% ipython --no-banner

In [1]: import numpy as np

In [2]: import numpy.linalg as la

In [3]: np.set_printoptions(suppress=True, linewidth=140)

In [4]: def rnd(a):
   ...:     return np.round(a, 1) + 0
   ...: 

In [5]: arr = np.loadtxt("x.csv", delimiter=",")

In [6]: arr
Out[6]: 
array([[ 0.,  2.,  0.,  1.,  1.,  1.,  0.,  3.,  3.,  3.,  1.],
       [ 0.,  5.,  3.,  1.,  1.,  3.,  1.,  6.,  3.,  4.,  3.],
       [ 0.,  8.,  6.,  2.,  4.,  4.,  1.,  8.,  3.,  5.,  3.],
       [ 1., 11.,  6.,  4.,  5.,  4.,  1., 11.,  3.,  8.,  5.],
       [ 1., 14.,  6.,  5.,  5.,  5.,  2., 14.,  3.,  9.,  7.],
       [ 4., 17.,  7.,  7.,  8.,  5.,  2., 14.,  6., 10.,  9.],
       [ 6., 20.,  9., 10., 10.,  7.,  2., 17.,  8., 12., 10.],
       [ 6., 21., 10., 13., 12., 10.,  3., 19.,  8., 14., 12.],
       [ 6., 23., 12., 14., 14., 11.,  5., 22., 11., 15., 15.],
       [ 8., 23., 12., 14., 14., 13.,  8., 24., 11., 18., 18.],
       [11., 23., 13., 14., 14., 16., 11., 24., 14., 18., 18.],
       [13., 23., 15., 16., 15., 17., 12., 26., 15., 21., 20.],
       [13., 25., 17., 18., 17., 20., 14., 29., 18., 22., 22.],
       [13., 27., 18., 21., 20., 23., 14., 32., 21., 24., 24.],
       [14., 28., 18., 23., 20., 25., 16., 32., 21., 25., 24.],
       [17., 28., 21., 24., 23., 26., 19., 35., 21., 26., 25.],
       [19., 29., 24., 24., 25., 29., 22., 36., 22., 29., 27.],
       [22., 30., 26., 24., 27., 31., 24., 38., 24., 32., 27.],
       [24., 30., 27., 24., 27., 34., 26., 41., 25., 35., 30.],
       [26., 32., 27., 26., 29., 36., 29., 42., 28., 35., 33.],
       [28., 33., 29., 28., 30., 37., 29., 45., 31., 36., 33.],
       [29., 33., 29., 31., 32., 38., 32., 46., 33., 36., 35.],
       [32., 34., 29., 31., 32., 39., 32., 47., 33., 36., 37.],
       [35., 34., 29., 32., 32., 40., 32., 50., 36., 38., 39.],
       [36., 34., 30., 33., 35., 43., 34., 52., 38., 39., 39.],
       [36., 36., 33., 36., 36., 43., 34., 52., 38., 41., 40.],
       [38., 37., 34., 38., 39., 44., 35., 52., 41., 43., 40.],
       [41., 37., 37., 39., 40., 44., 38., 55., 43., 46., 43.],
       [44., 40., 40., 39., 40., 47., 39., 57., 43., 46., 44.],
       [44., 43., 43., 40., 40., 48., 39., 59., 44., 47., 47.],
       [45., 45., 43., 40., 41., 51., 41., 62., 47., 47., 47.]])

In [7]: Uu, s, VT = la.svd(arr, full_matrices=False)

In [8]: rnd(Uu.T @ Uu)
Out[8]: 
array([[1., 0., 0., 0., 0., 0., 0., 0., 0., 0., 0.],
       [0., 1., 0., 0., 0., 0., 0., 0., 0., 0., 0.],
       [0., 0., 1., 0., 0., 0., 0., 0., 0., 0., 0.],
       [0., 0., 0., 1., 0., 0., 0., 0., 0., 0., 0.],
       [0., 0., 0., 0., 1., 0., 0., 0., 0., 0., 0.],
       [0., 0., 0., 0., 0., 1., 0., 0., 0., 0., 0.],
       [0., 0., 0., 0., 0., 0., 1., 0., 0., 0., 0.],
       [0., 0., 0., 0., 0., 0., 0., 1., 0., 0., 0.],
       [0., 0., 0., 0., 0., 0., 0., 0., 1., 0., 0.],
       [0., 0., 0., 0., 0., 0., 0., 0., 0., 1., 0.],
       [0., 0., 0., 0., 0., 0., 0., 0., 0., 0., 1.]])

In [9]: rnd(s / s[0])
Out[9]: array([1. , 0.1, 0. , 0. , 0. , 0. , 0. , 0. , 0. , 0. , 0. ])

In [10]: rnd(Uu.T @ arr @ VT.T)
Out[10]: 
array([[514.9,   0. ,   0. ,   0. ,   0. ,   0. ,   0. ,   0. ,   0. ,   0. ,   0. ],
       [  0. ,  41.5,   0. ,   0. ,   0. ,   0. ,   0. ,   0. ,   0. ,   0. ,   0. ],
       [  0. ,   0. ,  12.1,   0. ,   0. ,   0. ,   0. ,   0. ,   0. ,   0. ,   0. ],
       [  0. ,   0. ,   0. ,  10. ,   0. ,   0. ,   0. ,   0. ,   0. ,   0. ,   0. ],
       [  0. ,   0. ,   0. ,   0. ,   8. ,   0. ,   0. ,   0. ,   0. ,   0. ,   0. ],
       [  0. ,   0. ,   0. ,   0. ,   0. ,   6. ,   0. ,   0. ,   0. ,   0. ,   0. ],
       [  0. ,   0. ,   0. ,   0. ,   0. ,   0. ,   5.6,   0. ,   0. ,   0. ,   0. ],
       [  0. ,   0. ,   0. ,   0. ,   0. ,   0. ,   0. ,   4.7,   0. ,   0. ,   0. ],
       [  0. ,   0. ,   0. ,   0. ,   0. ,   0. ,   0. ,   0. ,   3.6,   0. ,   0. ],
       [  0. ,   0. ,   0. ,   0. ,   0. ,   0. ,   0. ,   0. ,   0. ,   3.4,   0. ],
       [  0. ,   0. ,   0. ,   0. ,   0. ,   0. ,   0. ,   0. ,   0. ,   0. ,   2.4]])

In [11]: rnd(np.sqrt((s ** 2).sum())), rnd(la.norm(arr))
Out[11]: (np.float64(517.0), np.float64(517.0))

In [12]: np.allclose(Uu * s @ VT, arr)
Out[12]: True

In [13]: np.abs(Uu[:, 0]).round(6).argmax()
Out[13]: np.int64(30)

In [14]: Y = np.c_[arr[:, :1] @ np.array([[0]]), np.array([5, 1, -5, 5, -2, 2, 0, 4, -3, 3, 5, 3, -5, 5, 1, 3, -2, 3, -5, -1, 5, 1, 4, 0, 0, -1, 0, 3, -3, 4, -4])]

In [15]: Y
Out[15]: 
array([[ 0.,  5.],
       [ 0.,  1.],
       [ 0., -5.],
       [ 0.,  5.],
       [ 0., -2.],
       [ 0.,  2.],
       [ 0.,  0.],
       [ 0.,  4.],
       [ 0., -3.],
       [ 0.,  3.],
       [ 0.,  5.],
       [ 0.,  3.],
       [ 0., -5.],
       [ 0.,  5.],
       [ 0.,  1.],
       [ 0.,  3.],
       [ 0., -2.],
       [ 0.,  3.],
       [ 0., -5.],
       [ 0., -1.],
       [ 0.,  5.],
       [ 0.,  1.],
       [ 0.,  4.],
       [ 0.,  0.],
       [ 0.,  0.],
       [ 0., -1.],
       [ 0.,  0.],
       [ 0.,  3.],
       [ 0., -3.],
       [ 0.,  4.],
       [ 0., -4.]])

In [16]: la.matrix_rank(np.c_[arr, Y])
Out[16]: np.int64(12)

In [17]: la.matrix_rank(Y)
Out[17]: np.int64(1)

In [18]: rnd(la.lstsq(arr, Y[:, 0])[0])
Out[18]: array([0., 0., 0., 0., 0., 0., 0., 0., 0., 0., 0.])

In [19]: rnd(la.norm(arr, 2) / la.norm(arr))
Out[19]: np.float64(1.0)

In [20]: rnd(np.abs(la.svd(arr)[2][-1]))
Out[20]: array([0. , 0.2, 0.1, 0.4, 0.5, 0.2, 0.5, 0.1, 0. , 0.1, 0.5])

In [21]: la.cond(arr) > 100
Out[21]: np.True_

In [22]: la.matrix_rank(arr, rtol=0.1)
Out[22]: np.int64(1)

In [23]: J = np.loadtxt("layer16.csv", delimiter=",")

In [24]: J
Out[24]: 
array([[-0.1,  0.3,  0.8,  0.2, -0.1,  1. , -0.4, -0.1],
       [ 0.4,  0.6,  0.1,  1.1,  0.2, -0.4, -1. ,  0.1],
       [-0.1,  0.7,  0.8,  0.3,  0.6,  0.5,  0. ,  0.2],
       [ 0.2,  0.9,  0.4,  1. ,  0.5,  1.1, -0.1,  0.3],
       [-0.1,  0.4, -0.2, -0.1,  0.1,  0.3, -0.3,  0.1],
       [-0.2,  0.5,  0.4,  0. ,  0.2,  0.6, -0.8,  0.7],
       [ 1. ,  0. ,  1.2, -0.5,  1.6,  0. , -0.1,  0. ]])

In [25]: def softmax(z):
    ...:     e = np.exp(z - z.max(axis=-1, keepdims=True))
    ...:     return e / e.sum(axis=-1, keepdims=True)
    ...: 

In [26]: rnd(softmax(J).sum(axis=1))
Out[26]: array([1., 1., 1., 1., 1., 1., 1.])

In [27]: rnd(softmax(J[2]))
Out[27]: array([0.1, 0.2, 0.2, 0.1, 0.1, 0.1, 0.1, 0.1])

In [28]: att = J @ J.T / np.sqrt(8)

In [29]: rnd(softmax(att + np.triu(np.full(att.shape, -np.inf), 1)))
Out[29]: 
array([[1. , 0. , 0. , 0. , 0. , 0. , 0. ],
       [0.3, 0.7, 0. , 0. , 0. , 0. , 0. ],
       [0.3, 0.3, 0.4, 0. , 0. , 0. , 0. ],
       [0.2, 0.2, 0.2, 0.4, 0. , 0. , 0. ],
       [0.2, 0.2, 0.2, 0.2, 0.2, 0. , 0. ],
       [0.2, 0.1, 0.2, 0.2, 0.1, 0.2, 0. ],
       [0.1, 0.1, 0.1, 0.1, 0.1, 0.1, 0.4]])

In [30]: u = np.array([3, 2, -3, 3, 3]) + 0.5

In [31]: E = np.outer(u, u) / (u @ u)

In [32]: rnd(E)
Out[32]: 
array([[ 0.2,  0.2, -0.2,  0.2,  0.2],
       [ 0.2,  0.1, -0.1,  0.2,  0.2],
       [-0.2, -0.1,  0.1, -0.2, -0.2],
       [ 0.2,  0.2, -0.2,  0.2,  0.2],
       [ 0.2,  0.2, -0.2,  0.2,  0.2]])

In [33]: # columns 0 and 3 are equal

In [34]: w, vecs = la.eigh(E)

In [35]: vec = np.array([1, 2, 2, 3, 3])

In [36]: rnd(vec @ E @ vec / (vec @ vec)), rnd(w[0]), rnd(w[-1])
Out[36]: (np.float64(0.5), np.float64(0.0), np.float64(1.0))

In [37]: rnd(vecs * np.maximum(w, 0) @ vecs.T)
Out[37]: 
array([[ 0.2,  0.2, -0.2,  0.2,  0.2],
       [ 0.2,  0.1, -0.1,  0.2,  0.2],
       [-0.2, -0.1,  0.1, -0.2, -0.2],
       [ 0.2,  0.2, -0.2,  0.2,  0.2],
       [ 0.2,  0.2, -0.2,  0.2,  0.2]])

In [38]: rnd(vecs * np.abs(w) @ vecs.T)
Out[38]: 
array([[ 0.2,  0.2, -0.2,  0.2,  0.2],
       [ 0.2,  0.1, -0.1,  0.2,  0.2],
       [-0.2, -0.1,  0.1, -0.2, -0.2],
       [ 0.2,  0.2, -0.2,  0.2,  0.2],
       [ 0.2,  0.2, -0.2,  0.2,  0.2]])

In [39]: rnd(la.eigvalsh(E[1:, 1:]))
Out[39]: array([0. , 0. , 0. , 0.8])

In [40]: rng = np.random.default_rng(7219)

In [41]: z = rng.permutation(5)

In [42]: z
Out[42]: array([1, 3, 2, 0, 4])

In [43]: Y = E[z][:, z]

In [44]: np.allclose(Y, E)
Out[44]: False

In [45]: rnd(Y)
Out[45]: 
array([[ 0.1,  0.2, -0.1,  0.2,  0.2],
       [ 0.2,  0.2, -0.2,  0.2,  0.2],
       [-0.1, -0.2,  0.1, -0.2, -0.2],
       [ 0.2,  0.2, -0.2,  0.2,  0.2],
       [ 0.2,  0.2, -0.2,  0.2,  0.2]])

In [46]: data = np.load("w.npy")

In [47]: data
Out[47]: 
array([[ 1, -1,  1, -1, -1,  1, -1,  1],
       [ 1,  1, -1, -1,  1,  1, -1, -1],
       [ 1,  1,  1,  1,  1,  1,  1,  1],
       [ 1,  1, -1, -1, -1, -1,  1,  1],
       [ 1, -1, -1,  1,  1, -1, -1,  1],
       [ 1, -1, -1,  1, -1,  1,  1, -1],
       [ 1,  1,  1,  1, -1, -1, -1, -1]])

In [48]: u, r1 = data[4], data[3]

In [49]: u @ u
Out[49]: np.int64(8)

In [50]: p = (u @ r1) / (u @ u) * u

In [51]: rnd(la.norm(u + r1) ** 2 + la.norm(u - r1) ** 2)
Out[51]: np.float64(32.0)

In [52]: A = np.load("case1.npy")

In [53]: A
Out[53]: 
array([[-6. ,  1.2,  0.3,  1.5, -1.3, -1.8, -1. ,  1.1, -0.2, -0.5],
       [-3. ,  0.4,  0.3, -0.2,  1.5,  0.5,  1.2, -0.8,  0.2, -0.6],
       [ 4.5,  1. ,  0.2,  0.9, -0.6,  0.8,  1. , -0.5, -1.5,  1.5],
       [ 2. ,  1.1,  0.7,  0.2,  2. , -1. ,  0.6,  0.5, -1.7,  0.7],
       [-1.5, -1.4, -0.1, -0.7,  0.5,  1.6, -1.1, -1.5, -1.9, -0.2],
       [ 1. , -0.3,  1.8,  0.3,  0.2, -0.4,  0.6, -0.3, -0.6,  0.3],
       [ 9.5, -2.2,  0.9,  1. , -0.2, -1.9,  1.4,  1.2, -0.2, -0.6],
       [-0.5,  0.5, -1.8,  0.5, -1. ,  1.1, -1.3, -0.2, -1.4,  0.3],
       [-2. , -1.1,  0.6,  1.4,  0.2, -0.6,  0.4,  0.8,  1.3,  0.9],
       [ 3. , -0.2,  0.7,  0.5, -0.7,  0.3,  1.8, -0.2, -0.8, -0.2],
       [-5.5, -1. ,  1. , -0.1,  0.3,  1. , -1. ,  1.1, -0.4, -0.3]])

In [54]: q, vecs = la.qr(A[:, :9])[0], la.qr(A[:, 9:])[0]

In [55]: s = la.svd(q.T @ vecs, compute_uv=False)

In [56]: rnd(np.degrees(np.arccos(s.clip(0, 1))))
Out[56]: array([18.8])

In [57]: W0 = np.array([[0, 0, 0, 0, 0],
    ...:     [-4, 6, -6, 2, 4],
    ...:     [0, 0, 0, 0, 0],
    ...:     [-12, 18, -18, 6, 12],
    ...:     [-4, 6, -6, 2, 4],
    ...:     [0, 0, 0, 0, 0],
    ...:     [-14, 21, -21, 7, 14],
    ...:     [-18, 27, -27, 9, 18],
    ...:     [0, 0, 0, 0, 0],
    ...:     [-12, 18, -18, 6, 12],
    ...:     [-10, 15, -15, 5, 10],
    ...:     [-14, 21, -21, 7, 14]])

In [58]: W0
Out[58]: 
array([[  0,   0,   0,   0,   0],
       [ -4,   6,  -6,   2,   4],
       [  0,   0,   0,   0,   0],
       [-12,  18, -18,   6,  12],
       [ -4,   6,  -6,   2,   4],
       [  0,   0,   0,   0,   0],
       [-14,  21, -21,   7,  14],
       [-18,  27, -27,   9,  18],
       [  0,   0,   0,   0,   0],
       [-12,  18, -18,   6,  12],
       [-10,  15, -15,   5,  10],
       [-14,  21, -21,   7,  14]])

In [59]: # null space of dimension 4

In [60]: Xc = W0 - W0.mean(axis=0)

In [61]: Uu, s, VT = la.svd(Xc, full_matrices=False)

In [62]: np.searchsorted(np.cumsum(s ** 2) / (s ** 2).sum(), 0.9) + 1
Out[62]: np.int64(1)

In [63]: rnd(s)
Out[63]: array([57.5,  0. ,  0. ,  0. ,  0. ])

In [64]: Uu, s, VT = la.svd(W0)

In [65]: rnd(s)
Out[65]: array([87.6,  0. ,  0. ,  0. ,  0. ])

In [66]: Y = Uu[:, :1] @ np.diag(s[:1]) @ VT[:1]

In [67]: rnd(la.norm(W0 - Y) / la.norm(W0))
Out[67]: np.float64(0.0)

In [68]: rnd(la.norm(W0 - Y, 2)), rnd(s[1])
Out[68]: (np.float64(0.0), np.float64(0.0))

In [69]: la.matrix_rank(W0, rtol=0.05)
Out[69]: np.int64(1)

In [70]: rnd(Y)
Out[70]: 
array([[  0.,   0.,   0.,   0.,   0.],
       [ -4.,   6.,  -6.,   2.,   4.],
       [  0.,   0.,   0.,   0.,   0.],
       [-12.,  18., -18.,   6.,  12.],
       [ -4.,   6.,  -6.,   2.,   4.],
       [  0.,   0.,   0.,   0.,   0.],
       [-14.,  21., -21.,   7.,  14.],
       [-18.,  27., -27.,   9.,  18.],
       [  0.,   0.,   0.,   0.,   0.],
       [-12.,  18., -18.,   6.,  12.],
       [-10.,  15., -15.,   5.,  10.],
       [-14.,  21., -21.,   7.,  14.]])

In [71]: blk = np.stack([W0, -2 * W0, W0[::-1]])

In [72]: rnd(la.norm(blk, axis=(1, 2)))
Out[72]: array([ 87.6, 175.1,  87.6])

In [73]: blk.sum(axis=0)
Out[73]: 
array([[-14,  21, -21,   7,  14],
       [ -6,   9,  -9,   3,   6],
       [-12,  18, -18,   6,  12],
       [ 12, -18,  18,  -6, -12],
       [-14,  21, -21,   7,  14],
       [-14,  21, -21,   7,  14],
       [ 14, -21,  21,  -7, -14],
       [ 14, -21,  21,  -7, -14],
       [-12,  18, -18,   6,  12],
       [ 12, -18,  18,  -6, -12],
       [  6,  -9,   9,  -3,  -6],
       [ 14, -21,  21,  -7, -14]])

In [74]: blk.shape
Out[74]: (3, 12, 5)

In [75]: np.einsum("bij,cij->bc", blk, blk)
Out[75]: 
array([[  7668, -15336,   1512],
       [-15336,  30672,  -3024],
       [  1512,  -3024,   7668]])

In [76]: vec = np.array([0, 1, 3, 0, 2])

In [77]: (W0 @ vec).argmax()
Out[77]: np.int64(0)

In [78]: W0 @ np.ones(5)
Out[78]: array([0., 2., 0., 6., 2., 0., 7., 9., 0., 6., 5., 7.])

In [79]: np.sign((W0 @ vec).round(6))
Out[79]: array([ 0, -1,  0, -1, -1,  0, -1, -1,  0, -1, -1, -1])

In [80]: la.norm(W0 @ vec) <= la.norm(W0, 2) * la.norm(vec) + 1e-9
Out[80]: np.True_

In [81]: W0 @ (2 * vec)
Out[81]: array([  0,  -8,   0, -24,  -8,   0, -28, -36,   0, -24, -20, -28])

In [82]: W0 @ np.eye(5)[3]
Out[82]: array([0., 2., 0., 6., 2., 0., 7., 9., 0., 6., 5., 7.])

In [83]: W0 * vec
Out[83]: 
array([[  0,   0,   0,   0,   0],
       [  0,   6, -18,   0,   8],
       [  0,   0,   0,   0,   0],
       [  0,  18, -54,   0,  24],
       [  0,   6, -18,   0,   8],
       [  0,   0,   0,   0,   0],
       [  0,  21, -63,   0,  28],
       [  0,  27, -81,   0,  36],
       [  0,   0,   0,   0,   0],
       [  0,  18, -54,   0,  24],
       [  0,  15, -45,   0,  20],
       [  0,  21, -63,   0,  28]])
